% ipython --no-banner

In [1]: import numpy as np

In [2]: from numpy import linalg as LA

In [3]: np.set_printoptions(precision=3, suppress=True, linewidth=160)

In [4]: J = np.load("mat.npy")

In [5]: J
Out[5]: 
array([[-0.416, -1.452,  0.845,  0.276,  1.258],
       [-1.513, -0.625,  0.428,  1.611, -0.874],
       [ 1.599, -2.159, -1.998, -1.121, -1.527],
       [-3.619,  1.863, -1.967, -0.241,  0.147]])

In [6]: A2 = J / LA.norm(J, axis=1, keepdims=True)

In [7]: cov = A2 @ A2.T

In [8]: (np.abs(cov) > 0.9).astype(int)
Out[8]: 
array([[1, 0, 0, 0],
       [0, 1, 0, 0],
       [0, 0, 1, 0],
       [0, 0, 0, 1]])

In [9]: cov
Out[9]: 
array([[ 1.   ,  0.231, -0.175, -0.281],
       [ 0.231,  1.   , -0.25 ,  0.261],
       [-0.175, -0.25 ,  1.   , -0.335],
       [-0.281,  0.261, -0.335,  1.   ]])

In [10]: LA.norm(A2, axis=1)
Out[10]: array([1., 1., 1., 1.])

In [11]: np.round(np.degrees(np.arccos(np.clip(cov[0, 1], -1, 1))), 3)
Out[11]: np.float64(76.637)

In [12]: u, r1 = J[1], J[0]

In [13]: round(u @ r1, 3)
Out[13]: np.float64(1.244)

In [14]: pr = (u @ r1) / (u @ u) * u

In [15]: (r1 - pr) @ u
Out[15]: np.float64(0.0)

In [16]: round(float(LA.norm(u + r1) ** 2 + LA.norm(u - r1) ** 2), 3)
Out[16]: 21.753

In [17]: r1 - pr
Out[17]: array([-0.114, -1.327,  0.759, -0.046,  1.433])

In [18]: cov = J.T @ J

In [19]: np.round(np.trace(cov), 3), round((J ** 2).sum(), 3)
Out[19]: (np.float64(46.191), np.float64(46.191))

In [20]: A2 = np.array([[2, 0, 2], [1, 2, 2], [1, 1, 2], [0, 2, 0], [2, 1, 1]])

In [21]: LA.matrix_rank(J @ A2)
Out[21]: np.int64(3)

In [22]: np.vstack([J, A2.T]).shape
Out[22]: (7, 5)

In [23]: LA.matrix_rank(np.vstack([J, A2.T]))
Out[23]: np.int64(5)

In [24]: K = np.loadtxt("run13.csv", delimiter=",")

In [25]: K
Out[25]: 
array([[ 3.,  1.,  0.],
       [ 3.,  2.,  0.],
       [ 0.,  0., -5.]])

In [26]: # 2 groups of indices that never mix

In [27]: vals, V = LA.eig(K)

In [28]: round(float(np.prod(vals)), 3)
Out[28]: -15.0

In [29]: np.round(K @ V[:, 0] - vals[0] * V[:, 0], 3) + 0
Out[29]: array([0., 0., 0.])

In [30]: np.abs(J).max()
Out[30]: np.float64(3.619)

In [31]: np.count_nonzero(J)
Out[31]: np.int64(20)

In [32]: J.mean(axis=0)
Out[32]: array([-0.987, -0.593, -0.673,  0.131, -0.249])

In [33]: J.sum(axis=1)
Out[33]: array([ 0.511, -0.973, -5.206, -3.817])

In [34]: np.round(LA.norm(K, "nuc"), 3)
Out[34]: np.float64(10.385)

In [35]: round(LA.norm(K) ** 2 / LA.norm(K, 2) ** 2, 3)
Out[35]: np.float64(1.92)

In [36]: LA.norm(K, axis=1).argmax()
Out[36]: np.int64(2)

In [37]: K[2] @ K[1]
Out[37]: np.float64(0.0)

In [38]: round(float(LA.norm(K[2] - K[1])), 3)
Out[38]: 6.164

In [39]: np.round(LA.norm(K[2], 1), 3), round(LA.norm(K[2], np.inf), 3)
Out[39]: (np.float64(5.0), np.float64(5.0))

In [40]: LA.norm(K, axis=0)
Out[40]: array([4.243, 2.236, 5.   ])

In [41]: np.round(LA.norm(K, 2), 3)
Out[41]: np.float64(5.0)

In [42]: LA.norm(K, axis=1)
Out[42]: array([3.162, 3.606, 5.   ])

In [43]: rng = np.random.default_rng(5772)

In [44]: idx = rng.permutation(3)

In [45]: idx
Out[45]: array([1, 2, 0])

In [46]: A2 = K[idx][:, idx]

In [47]: np.sort(np.abs(LA.eigvals(A2)))
Out[47]: array([0.697, 4.303, 5.   ])

In [48]: np.diag(A2)
Out[48]: array([ 2., -5.,  3.])

In [49]: A2
Out[49]: 
array([[ 2.,  0.,  3.],
       [ 0., -5.,  0.],
       [ 1.,  0.,  3.]])

In [50]: np.allclose(A2, K)
Out[50]: False

In [51]: F = np.loadtxt("dump.csv", delimiter=",")

In [52]: F
Out[52]: 
array([[1.  , 0.9 , 0.81],
       [0.9 , 1.  , 0.9 ],
       [0.81, 0.9 , 1.  ]])

In [53]: vals, V = LA.eig(F)

In [54]: np.round(F @ V[:, 0] - vals[0] * V[:, 0], 3) + 0
Out[54]: array([0., 0., 0.])

In [55]: vals
Out[55]: array([2.741, 0.19 , 0.069])

In [56]: np.sort(LA.eigvals(F.T))
Out[56]: array([0.069, 0.19 , 2.741])

In [57]: mat = np.array([[0, 0, 0, 0, 0],
    ...:     [0, 0, 0, 1, 0],
    ...:     [0, 0, 0, 0, -2],
    ...:     [2, 0, 0, 0, 0],
    ...:     [0, 0, -1, 0, 0]])

In [58]: # rows and columns are dependent

In [59]: np.argsort(-LA.norm(mat, axis=0).round(6), kind="stable")[:3]
Out[59]: array([0, 4, 2])

In [60]: LA.matrix_rank(mat, rtol=0.1)
Out[60]: np.int64(4)

In [61]: np.round(LA.norm(mat, 2) / LA.norm(mat), 3)
Out[61]: np.float64(0.632)

In [62]: u = np.array([-1, -2, -3])

In [63]: np.convolve(mat[4], u)
Out[63]: array([0, 0, 1, 2, 3, 0, 0])

In [64]: np.array([np.convolve(row, u, "same") for row in mat])
Out[64]: 
array([[ 0,  0,  0,  0,  0],
       [ 0,  0, -1, -2, -3],
       [ 0,  0,  0,  2,  4],
       [-4, -6,  0,  0,  0],
       [ 0,  1,  2,  3,  0]])

In [65]: Uu, sig, vt = LA.svd(mat)

In [66]: V = vt[:(sig > 1e-8).sum()]

In [67]: vec = mat[0] + 3 * mat[1] + rng.integers(2) * np.eye(5)[0]

In [68]: vec
Out[68]: array([1., 0., 0., 3., 0.])

In [69]: LA.matrix_rank(np.vstack([mat, vec]))
Out[69]: np.int64(4)

In [70]: np.diag(V.T @ V)
Out[70]: array([1., 0., 1., 1., 1.])

In [71]: np.allclose(V.T @ V @ vec, vec)
Out[71]: True

In [72]: round(float(LA.norm(vec - V.T @ V @ vec)), 3)
Out[72]: 0.0

In [73]: V.T @ V
Out[73]: 
array([[1., 0., 0., 0., 0.],
       [0., 0., 0., 0., 0.],
       [0., 0., 1., 0., 0.],
       [0., 0., 0., 1., 0.],
       [0., 0., 0., 0., 1.]])

In [74]: feats = np.loadtxt("a.csv", delimiter=",")

In [75]: feats
Out[75]: 
array([[0., 1., 1., 0., 0.],
       [1., 0., 1., 0., 0.],
       [1., 1., 0., 0., 0.],
       [0., 0., 0., 0., 1.],
       [0., 0., 0., 1., 0.]])

In [76]: # 2 blocks once reordered

In [77]: feats @ feats
Out[77]: 
array([[2., 1., 1., 0., 0.],
       [1., 2., 1., 0., 0.],
       [1., 1., 2., 0., 0.],
       [0., 0., 0., 1., 0.],
       [0., 0., 0., 0., 1.]])

In [78]: feats.sum(axis=0)
Out[78]: array([2., 2., 2., 1., 1.])

In [79]: np.argwhere(np.triu(feats))
Out[79]: 
array([[0, 1],
       [0, 2],
       [1, 2],
       [3, 4]])

In [80]: L = np.diag(feats.sum(axis=1)) - feats

In [81]: L @ np.ones(5)
Out[81]: array([0., 0., 0., 0., 0.])

In [82]: (LA.eigvalsh(L) < 1e-8).sum()
Out[82]: np.int64(2)

In [83]: m1 = np.loadtxt("block5.csv", delimiter=",")

In [84]: m1
Out[84]: 
array([[ 0.398, -0.285, -0.398],
       [-0.285,  0.203,  0.285],
       [-0.398,  0.285,  0.398]])

In [85]: # symmetric, so the eigenvalues are real

In [86]: rank = LA.matrix_rank(m1)

In [87]: rank
Out[87]: np.int64(1)

In [88]: null = LA.svd(m1)[2][rank:].T

In [89]: np.allclose(m1 @ null, 0)
Out[89]: True

In [90]: null @ null.T
Out[90]: 
array([[ 0.602,  0.285,  0.398],
       [ 0.285,  0.797, -0.285],
       [ 0.398, -0.285,  0.602]])

In [91]: null.shape
Out[91]: (3, 2)

In [92]: X = np.array([[0, 2], [0, 2], [1, 1], [0, 2], [0, 0]])

In [93]: # column 1 is much longer than the rest

In [94]: vec = np.array([-3, 2])

In [95]: (X @ vec).argmax()
Out[95]: np.int64(0)

In [96]: np.einsum("ij,j->i", X, vec)
Out[96]: array([ 4,  4, -1,  4,  0])

In [97]: X @ vec
Out[97]: array([ 4,  4, -1,  4,  0])

In [98]: X @ (2 * vec)
Out[98]: array([ 8,  8, -2,  8,  0])

In [99]: X @ np.eye(2)[0]
Out[99]: array([0., 0., 1., 0., 0.])

In [100]: X * vec
Out[100]: 
array([[ 0,  4],
       [ 0,  4],
       [-3,  2],
       [ 0,  4],
       [ 0,  0]])

In [101]: q, R = LA.qr(X)

In [102]: np.allclose(R.T @ R, X.T @ X)
Out[102]: True

In [103]: q
Out[103]: 
array([[ 0.   , -0.577],
       [-0.   , -0.577],
       [-1.   ,  0.   ],
       [-0.   , -0.577],
       [-0.   , -0.   ]])

In [104]: abs(R[0, 0]), round(float(LA.norm(X[:, 0])), 3)
Out[104]: (np.float64(1.0), 1.0)

In [105]: q.shape, R.shape
Out[105]: ((5, 2), (2, 2))

In [106]: R
Out[106]: 
array([[-1.   , -1.   ],
       [ 0.   , -3.464]])

In [107]: q @ R
Out[107]: 
array([[0., 2.],
       [0., 2.],
       [1., 1.],
       [0., 2.],
       [0., 0.]])

In [108]: np.abs(np.diag(R))
Out[108]: array([1.   , 3.464])

In [109]: cov = R.T @ R

In [110]: LA.matrix_rank(cov)
Out[110]: np.int64(2)

In [111]: cov
Out[111]: 
array([[ 1.,  1.],
       [ 1., 13.]])

In [112]: np.allclose(cov, cov.T)
Out[112]: True

In [113]: theta = np.radians(180)

In [114]: R = np.eye(2)

In [115]: R[0, 0] = R[1, 1] = np.cos(theta)

In [116]: R[0, 1], R[1, 0] = -np.sin(theta), np.sin(theta)

In [117]: R.round(3) + 0
Out[117]: 
array([[-1.,  0.],
       [ 0., -1.]])

In [118]: A2 = X @ R.T

In [119]: np.abs(A2 - X).max(axis=0)
Out[119]: array([2., 4.])

In [120]: np.allclose(X @ X.T, A2 @ A2.T)
Out[120]: True

In [121]: np.allclose(LA.norm(X, axis=1), LA.norm(A2, axis=1))
Out[121]: True

In [122]: vals, V = LA.eigh(F)

In [123]: np.abs(V[:, -1])
Out[123]: array([0.571, 0.59 , 0.571])

In [124]: vals
Out[124]: array([0.069, 0.19 , 2.741])

In [125]: (vals > 1e-8).sum(), (vals < -1e-8).sum()
Out[125]: (np.int64(3), np.int64(0))

In [126]: np.abs(V[:, -1]).round(6).argmax()
Out[126]: np.int64(1)

In [127]: np.round(V.T @ F @ V, 3) + 0
Out[127]: 
array([[0.069, 0.   , 0.   ],
       [0.   , 0.19 , 0.   ],
       [0.   , 0.   , 2.741]])

In [128]: M = np.load("m.npy")

In [129]: M
Out[129]: 
array([[-0.135,  0.967,  0.003, -0.217],
       [-0.27 ,  0.013, -0.939,  0.211],
       [ 0.674, -0.051, -0.341, -0.653],
       [ 0.674,  0.25 , -0.034,  0.694]])

In [130]: # columns are unit length and at right angles

In [131]: vec = np.array([-1, -2, 0, -1])

In [132]: np.abs(LA.eigvals(M))
Out[132]: array([1., 1., 1., 1.])

In [133]: np.sort(np.abs(np.degrees(np.angle(LA.eigvals(M)))))
Out[133]: array([  0.   ,  83.362,  83.362, 180.   ])

In [134]: [p for p in range(1, 25) if np.allclose(LA.matrix_power(M, p), np.eye(4))]
Out[134]: []

In [135]: np.round(LA.norm(vec), 3), round(float(LA.norm(M @ vec)), 3)
Out[135]: (np.float64(2.449), 2.449)

In [136]: 4 - LA.matrix_rank(M - np.eye(4), tol=1e-8)
Out[136]: np.int64(1)

In [137]: cov = M.T @ M

In [138]: np.diag(cov)
Out[138]: array([1., 1., 1., 1.])

In [139]: LA.svd(M, compute_uv=False) ** 2
Out[139]: array([1., 1., 1., 1.])

In [140]: LA.eigvalsh(cov)[::-1]
Out[140]: array([1., 1., 1., 1.])

In [141]: np.allclose(cov, cov.T)
Out[141]: True

In [142]: (M @ M.T).shape
Out[142]: (4, 4)

In [143]: LA.matrix_rank(cov)
Out[143]: np.int64(4)
